$ python3 -q
>>> import numpy as np
>>> from numpy import linalg as LA
>>> np.set_printoptions(precision=2, suppress=True, linewidth=100)
>>> tidy = lambda a: np.round(a, 2) + 0
>>> r0 = np.array([1, -9, 1, 4])
>>> feats = np.array([np.roll(r0, i) for i in range(4)])
>>> print(feats)
[[ 1 -9  1  4]
 [ 4  1 -9  1]
 [ 1  4  1 -9]
 [-9  1  4  1]]
>>> print(feats.shape)
(4, 4)
>>> print(tidy(LA.norm(feats)))
19.9
>>> print(feats.sum(axis=0))
[-3 -3 -3 -3]
>>> print(np.unravel_index(np.abs(feats).argmax(), feats.shape))
(np.int64(0), np.int64(1))
>>> print(tidy(LA.svd(feats, compute_uv=False)))
[13. 13.  7.  3.]
>>> print(np.count_nonzero(feats))
16
>>> print(np.abs(feats).max())
9
>>> print(np.diff(feats, axis=0))
[[  3  10 -10  -3]
 [ -3   3  10 -10]
 [-10  -3   3  10]]
>>> print(feats.sum(axis=1))
[-3 -3 -3 -3]
>>> print(LA.matrix_rank(feats))
4
>>> r0 = np.array([2, 1, -1, 0])
>>> A2 = feats + np.outer(r0, np.eye(4)[0])
>>> print(LA.matrix_rank(LA.inv(A2) - LA.inv(feats), tol=1e-8))
1
>>> print(A2)
[[ 3. -9.  1.  4.]
 [ 5.  1. -9.  1.]
 [ 0.  4.  1. -9.]
 [-9.  1.  4.  1.]]
>>> print(tidy(LA.det(A2) / LA.det(feats)), tidy(1 + LA.solve(feats, r0)[0]))
0.87 0.87
>>> print(LA.matrix_rank(A2 - feats))
1
>>> print(np.allclose(feats @ feats.T, feats.T @ feats))
True
>>> print(feats @ (-1.0) ** np.arange(4))
[ 7. -7.  7. -7.]
>>> print(np.sort(np.abs(np.fft.fft(feats[0]))), tidy(np.sort(LA.svd(feats, compute_uv=False))))
[ 3.  7. 13. 13.] [ 3.  7. 13. 13.]
>>> vec = np.array([-2, -1, 1, 0])
>>> target = feats @ vec
>>> print(target)
[  8 -18  -5  21]
>>> print(tidy(LA.solve(feats, target)))
[-2. -1.  1.  0.]
>>> print(tidy(LA.solve(feats, -1 * target)))
[ 2.  1. -1.  0.]
>>> E = np.array([[-33, 3, -1, 3], [2, 31, -2, -1], [-3, 0, 12, 3], [-3, 1, -2, 29]])
>>> hat = np.triu(np.array([[-1, 2, 1, 1], [2, -2, -1, -2], [-2, -2, -2, -2], [-1, 2, -2, -2]]), 1) + np.eye(4)
>>> A2 = hat @ E @ LA.inv(hat)
>>> print(hat @ E - E @ hat)
[[ -2. 129.  42.  67.]
 [  9.  -6.  21.  -5.]
 [  6.   4.   7. -31.]
 [  0.   6.   4.   1.]]
>>> print(tidy(np.poly(A2)))
[      1.     -39.    -750.   42657. -362325.]
>>> evals, evecs = LA.eig(E)
>>> print(tidy(np.sort(LA.eigvals(E.T))))
[-33.    12.36  29.05  30.58]
>>> print(tidy(evals))
[-33.    12.36  29.05  30.58]
>>> print(tidy(np.prod(evals)))
-362325.0
>>> vec = np.array([0, 1, 2, 3])
>>> print(np.sign((E @ vec).round(6)))
[1 1 1 1]
>>> print(np.einsum("ij,j->i", E, vec))
[10 24 33 84]
>>> print(E @ np.eye(4)[1])
[ 3. 31.  0.  1.]
>>> data = np.loadtxt("sample14.csv", delimiter=",")
>>> print(data)
[[ 1. -1.]
 [ 0.  2.]
 [ 1. -3.]]
>>> def softmax(z):
...     e = np.exp(z - z.max(axis=-1, keepdims=True))
...     return e / e.sum(axis=-1, keepdims=True)
... 
>>> print(tidy(softmax(10 * data[1])))
[0. 1.]
>>> print(tidy(softmax(data[1])))
[0.12 0.88]
>>> S = data @ data.T / np.sqrt(2)
>>> print(tidy(softmax(S)))
[[0.19 0.01 0.8 ]
 [0.01 0.99 0.  ]
 [0.01 0.   0.99]]
>>> W = np.array([[-1, 3, 2, -3, -3, 3], [3, -1, -3, 3, 2, 0]])
>>> b = np.array([-1, 2, 2, 2, 0, -2])
>>> hid = np.maximum(data @ W + b, 0)
>>> print(tidy((hid > 0).mean(axis=0)))
[0.33 0.67 0.67 0.33 0.33 0.67]
>>> print((hid > 0).astype(int))
[[0 1 1 0 0 1]
 [1 0 0 1 1 0]
 [0 1 1 0 0 1]]
>>> print(LA.matrix_rank(hid))
3
>>> C = np.array([[5, 0, 4], [0, 0, 0], [1, 4, 2], [0, 0, 5], [5, 4, 1], [1, 4, 1]])
>>> print(W @ C)
[[-15   8 -15]
 [ 22  -4  23]]
>>> print((hid @ C).round(6).argmax(axis=1))
[1 2 1]
>>> print(hid @ C)
[[ 8. 32. 15.]
 [45. 16. 64.]
 [14. 56. 27.]]
>>> A2 = np.c_[data[:, :1] @ np.array([[3]]), np.array([-3, 3, -1])]
>>> print(A2)
[[ 3. -3.]
 [ 0.  3.]
 [ 3. -1.]]
>>> print(LA.matrix_rank(A2))
2
>>> print(tidy(LA.norm(LA.qr(data)[0].T @ A2, axis=0) ** 2 / ((A2 ** 2).sum(axis=0) + 1e-12)))
[1.   0.56]
>>> print(tidy(LA.lstsq(data, A2[:, 0])[0]))
[3. 0.]
>>> print(tidy(LA.norm(A2 - data @ LA.lstsq(data, A2)[0], axis=0)))
[0.   2.89]
>>> Uu, sig, VT = LA.svd(data, full_matrices=False)
>>> print(np.abs(Uu[:, 0]).round(6).argmax())
2
>>> print(tidy(sig / sig[0]))
[1.   0.23]
>>> print(Uu.shape, sig.shape, VT.shape)
(3, 2) (2,) (2, 2)
>>> print((sig > 1e-8).sum())
2
>>> print(tidy(VT @ VT.T))
[[1. 0.]
 [0. 1.]]
>>> print(tidy(sig))
[3.9  0.89]
>>> mat = np.load("mat.npy")
>>> print(mat)
[[0. 0. 3.]
 [0. 0. 1.]
 [3. 1. 0.]]
>>> # symmetric
>>> rank = LA.matrix_rank(mat)
>>> print(rank)
2
>>> N = LA.svd(mat)[2][rank:].T
>>> print(N.shape)
(3, 1)
>>> print(tidy(LA.eigvals(mat).sum().real))
0.0
>>> print(np.kron(np.eye(2, dtype=int), mat))
[[0. 0. 3. 0. 0. 0.]
 [0. 0. 1. 0. 0. 0.]
 [3. 1. 0. 0. 0. 0.]
 [0. 0. 0. 0. 0. 3.]
 [0. 0. 0. 0. 0. 1.]
 [0. 0. 0. 3. 1. 0.]]
>>> print(tidy(LA.eigvals(mat)))
[-3.16  3.16  0.  ]
>>> print(np.einsum("ii->", mat))
0.0
>>> arr = np.load("w.npy")
>>> print(arr)
[[ 2.  2.  1. -2.]
 [-2. -3. -2.  4.]
 [-4. -4.  1.  4.]
 [ 3.  2. -1. -1.]]
>>> Uu, sig, VT = LA.svd(arr)
>>> evecs = VT[:(sig > 1e-8).sum()]
>>> rng = np.random.default_rng(9628)
>>> vec = arr[0] + -3 * arr[3] + rng.integers(2) * np.eye(4)[1]
>>> print(vec)
[-7. -4.  4.  1.]
>>> print(tidy(np.diag(evecs.T @ evecs)))
[0.83 0.33 1.   0.83]
>>> print(np.allclose(evecs.T @ evecs @ vec, vec))
True
>>> print(tidy(LA.norm(vec - evecs.T @ evecs @ vec)))
0.0
>>> r0, r1 = arr[3], arr[2]
>>> print(r0 @ r1)
-25.0
>>> p = (r0 @ r1) / (r0 @ r0) * r0
>>> print(tidy(LA.norm(r0 + r1) ** 2 + LA.norm(r0 - r1) ** 2))
128.0
>>> print(tidy((r1 - p) @ r0))
0.0
>>> print(np.outer(r0, r1))
[[-12. -12.   3.  12.]
 [ -8.  -8.   2.   8.]
 [  4.   4.  -1.  -4.]
 [  4.   4.  -1.  -4.]]
>>> print(tidy(p))
[-5.   -3.33  1.67  1.67]
>>> Uu, sig, VT = LA.svd(arr)
>>> print(np.argmax(sig[:-1] / (sig[1:] + 1e-6)) + 1)
3
>>> A2 = Uu[:, :3] @ np.diag(sig[:3]) @ VT[:3]
>>> print(tidy(A2))
[[ 2.  2.  1. -2.]
 [-2. -3. -2.  4.]
 [-4. -4.  1.  4.]
 [ 3.  2. -1. -1.]]
>>> print(tidy(np.abs(arr - A2).max()))
0.0
>>> print(tidy(LA.norm(arr - A2, 2)), tidy(sig[3]))
0.0 0.0
>>> try:
...     LA.inv(arr)
... except LA.LinAlgError as e:
...     print(repr(e))
... 
LinAlgError('Singular matrix')
>>> print(tidy(np.trace(LA.pinv(arr) @ arr)))
3.0
>>> print(np.unique(arr.round(6), axis=0).shape)
(4, 4)
>>> print(np.abs(np.diag(LA.qr(arr)[1])) > 1e-9)
[ True  True  True False]
>>> A = np.loadtxt("x.csv", delimiter=",")
>>> print(A)
[[ 0.15 -1.31  0.76]
 [ 0.46  0.51 -1.55]
 [-1.33  0.19 -0.46]
 [-2.21 -1.69  0.31]
 [-0.52 -1.62 -1.09]
 [ 0.48 -0.83  1.49]
 [-0.06  0.32 -0.72]
 [-0.7   0.04  2.1 ]
 [ 1.42  1.27 -0.78]
 [ 2.2   0.42  1.01]
 [-0.98 -1.78  1.33]
 [ 0.03  0.76 -1.45]
 [-1.77 -0.83  1.89]
 [ 0.57  0.   -1.78]
 [-1.04  0.27  0.67]
 [ 0.84  1.71 -0.24]
 [ 0.49 -0.5  -0.53]
 [-0.09  0.31 -0.6 ]]
>>> hat = A @ LA.solve(A.T @ A, A.T)
>>> print(LA.matrix_rank(np.eye(18) - hat))
15
>>> print(np.trace(hat))
3.0
>>> print(np.allclose(hat @ hat, hat))
True
>>> print(tidy(hat @ A[:, 2]))
[ 0.76 -1.55 -0.46  0.31 -1.09  1.49 -0.72  2.1  -0.78  1.01  1.33 -1.45  1.89 -1.78  0.67 -0.24
 -0.53 -0.6 ]
>>> Xs = A - A.mean(axis=0)
>>> Uu, sig, VT = LA.svd(Xs, full_matrices=False)
>>> print(np.abs(Uu[:, 0]).argmax())
12
>>> print(np.searchsorted(np.cumsum(sig ** 2) / (sig ** 2).sum(), 0.9) + 1)
3
>>> print(tidy(Xs.mean(axis=0)))
[0. 0. 0.]
>>> print(tidy((sig ** 2).sum() ** 2 / (sig ** 4).sum()))
2.25
>>> print(tidy(sig ** 2 / (sig ** 2).sum()))
[0.59 0.27 0.13]
>>> print(tidy(sig))
[6.14 4.17 2.89]
>>> print(np.abs(VT[0]).argmax())
2
>>> print(tidy(np.abs(VT[-1])))
[0.59 0.8  0.14]
>>> print((np.sign(Uu[:, 0]) == np.sign(Uu[0, 0])).astype(int))
[1 0 1 1 1 1 0 1 0 0 1 0 1 0 1 0 0 0]
>>> F = np.array([[-1.0, 0.0, -2.0], [0.0, -1.0, 0.0], [-2.0, 0.0, -1.0]])
>>> # symmetric, so the eigenvalues are real
>>> print([round(float(LA.det(F[:i, :i])), 2) + 0 for i in range(1, 4)])
[-1.0, 1.0, 3.0]
